% python3 -q
>>> import numpy as np
>>> import numpy.linalg as la
>>> np.set_printoptions(precision=2, suppress=True, linewidth=140, sign=" ")
>>> def rd(a):
...     return np.round(a, 2) + 0
... 
>>> M = np.array([[7, -8, -8, -6], [-7, -8, -5, -7], [1, 3, 2, -4], [6, 9, 9, 5]])
>>> M[:, 2] = 3 * M[:, 0]
>>> print(M)
[[  7  -8  21  -6]
 [ -7  -8 -21  -7]
 [  1   3   3  -4]
 [  6   9  18   5]]
>>> print(np.einsum("ij,ji->", M, M))
-167
>>> print(rd(la.det(M[::-1])))
0.0
>>> print(rd(np.poly(M)))
[   1.   -7.  108. -493.    0.]
>>> K = np.load("x.npy")
>>> print(K)
[[-5  0  0]
 [ 1  1  0]
 [-1  1  1]]
>>> q, R = la.qr(K)
>>> print(q.shape, R.shape)
(3, 3) (3, 3)
>>> print(rd(R))
[[ 5.2   0.   -0.19]
 [ 0.   -1.41 -0.71]
 [ 0.    0.    0.68]]
>>> print(rd(np.abs(np.diag(R))))
[ 5.2   1.41  0.68]
>>> print(rd(q @ R))
[[-5.  0.  0.]
 [ 1.  1.  0.]
 [-1.  1.  1.]]
>>> x = np.array([0, 1, -2, 3])
>>> h1 = np.maximum(M @ x, 0)
>>> print(rd(np.tanh(M @ x)))
[-1.  1. -1. -1.]
>>> out = np.array([[-3, 1, 2], [0, -2, -1], [0, -2, -3], [-3, 3, -2]])
>>> basis = np.array([[-2, 0, -5, 0], [1, 4, -1, 5], [4, 2, 3, -5]])
>>> rng = np.random.default_rng(311237)
>>> m1 = out @ basis + 0.02 * rng.normal(size=(4, 4))
>>> print(rd(m1))
[[ 15.     7.99  20.02  -4.99]
 [ -5.99  -9.99  -1.01  -4.98]
 [-13.98 -14.03  -6.96   5.01]
 [  1.02   7.99   6.01  25.02]]
>>> out = K / np.sqrt((K ** 2).mean(axis=1, keepdims=True))
>>> print(rd(K - K.mean(axis=1, keepdims=True)))
[[-3.33  1.67  1.67]
 [ 0.33  0.33 -0.67]
 [-1.33  0.67  0.67]]
>>> print(rd(la.norm(out, axis=1)))
[ 1.73  1.73  1.73]
>>> print(la.matrix_rank(out) == la.matrix_rank(K))
True
>>> print(rd(out[1]))
[ 1.22  1.22  0.  ]
>>> proj = np.triu(np.array([[1, 0, 1], [2, 1, 2], [1, 0, 1]]), 1) + np.eye(3)
>>> out = proj @ K @ la.inv(proj)
>>> print(la.matrix_rank(out))
3
>>> out = la.inv(K)
>>> print(rd(la.inv(out)))
[[-5.  0.  0.]
 [ 1.  1.  0.]
 [-1.  1.  1.]]
>>> print(rd(la.det(K) * la.det(out)))
1.0
>>> print(rd(la.slogdet(K)[0]))
-1.0
>>> print(rd(la.det(K) * out))
[[ 1.  0.  0.]
 [-1. -5.  0.]
 [ 2.  5. -5.]]
>>> print(out)
[[-0.2 -0.  -0. ]
 [ 0.2  1.   0. ]
 [-0.4 -1.   1. ]]
>>> Uu, sig, VT = la.svd(K, full_matrices=False)
>>> print(rd(np.sqrt((sig ** 2).sum())), rd(la.norm(K)))
5.48 5.48
>>> print(rd(np.abs(VT[0])))
[ 1.    0.    0.04]
>>> print(rd(Uu.T @ K @ VT.T))
[[ 5.2   0.    0.  ]
 [ 0.    1.61  0.  ]
 [ 0.    0.    0.6 ]]
>>> print(rd(VT @ VT.T))
[[ 1.  0.  0.]
 [ 0.  1.  0.]
 [ 0.  0.  1.]]
>>> print(np.allclose(Uu * sig @ VT, K))
True
>>> feats = np.load("test17.npy")
>>> print(feats)
[[  2.21  19.25  -0.93]
 [ -0.3    0.2    1.09]
 [  0.08 -10.7    0.52]
 [ -1.13  -0.63  -0.75]
 [  1.45   4.43   1.1 ]
 [ -1.71   1.32   0.34]
 [  1.38   1.13  -0.32]
 [  0.21  -1.21  -0.75]
 [ -1.88  -5.59  -1.35]
 [ -4.75   2.61  -1.39]
 [  4.1    4.05   1.7 ]
 [ -0.08   4.6    0.32]
 [ -1.38  -4.02   0.92]
 [  0.23   3.62   0.71]
 [ -2.16   3.42   0.11]
 [  0.68  -4.89  -1.19]
 [ -4.64   0.54   0.07]
 [  5.32  -1.23  -0.63]
 [  0.32  -2.65  -0.89]
 [  0.15   1.44   0.34]]
>>> x = np.array([0, 3, 5])
>>> y = feats @ x
>>> print(rd(la.solve(feats.T @ feats, feats.T @ y)))
[ 0.  3.  5.]
>>> y = y + 0.3 * rng.normal(size=20)
>>> print(rd(y))
[ 52.82   6.21 -29.3   -5.58  19.17   5.57   2.13  -7.21 -23.54   0.6   20.83  15.67  -7.86  14.63  10.8  -20.91   1.71  -7.42 -11.48
   5.9 ]
>>> coef, *_ = la.lstsq(feats, y)
>>> print(rd(feats.T @ (y - feats @ coef)))
[ 0.  0.  0.]
>>> print(coef.round())
[ 0.  3.  5.]
>>> theta = np.radians(60)
>>> R = np.eye(3)
>>> R[0, 0] = R[1, 1] = np.cos(theta)
>>> R[0, 1], R[1, 0] = -np.sin(theta), np.sin(theta)
>>> print(rd(R))
[[ 0.5  -0.87  0.  ]
 [ 0.87  0.5   0.  ]
 [ 0.    0.    1.  ]]
>>> out = feats @ R.T
>>> print(np.allclose(feats @ feats.T, out @ out.T))
True
>>> print(rd(la.det(R)), np.trace(R))
1.0 2.0
>>> print(np.allclose(la.norm(feats, axis=1), la.norm(out, axis=1)))
True
>>> X = np.load("w.npy")
>>> print(X)
[[  0   0   0]
 [  0   2   1]
 [  8  12   5]
 [  8  12   5]
 [  0   2   1]
 [  4   7   3]
 [  0   0   0]
 [  4   7   3]
 [  0   2   1]
 [  0   2   1]
 [  4   7   3]
 [  0   0   0]
 [  8  12   5]
 [  0   0   0]
 [  0   0   0]
 [  0   2   1]
 [  0   0   0]
 [  4   7   3]
 [  0   0   0]
 [  0   0   0]]
>>> Uu, sig, VT = la.svd(X)
>>> print(np.argmax(sig[:-1] / (sig[1:] + 1e-6)) + 1)
2
>>> out = Uu[:, :2] @ np.diag(sig[:2]) @ VT[:2]
>>> print(rd(np.abs(X - out).max()))
0.0
>>> print(la.matrix_rank(out))
2
>>> print(rd(la.norm(X - out, 2)), rd(sig[2]))
0.0 0.0
>>> print(rd(out))
[[  0.   0.   0.]
 [  0.   2.   1.]
 [  8.  12.   5.]
 [  8.  12.   5.]
 [  0.   2.   1.]
 [  4.   7.   3.]
 [  0.   0.   0.]
 [  4.   7.   3.]
 [  0.   2.   1.]
 [  0.   2.   1.]
 [  4.   7.   3.]
 [  0.   0.   0.]
 [  8.  12.   5.]
 [  0.   0.   0.]
 [  0.   0.   0.]
 [  0.   2.   1.]
 [  0.   0.   0.]
 [  4.   7.   3.]
 [  0.   0.   0.]
 [  0.   0.   0.]]
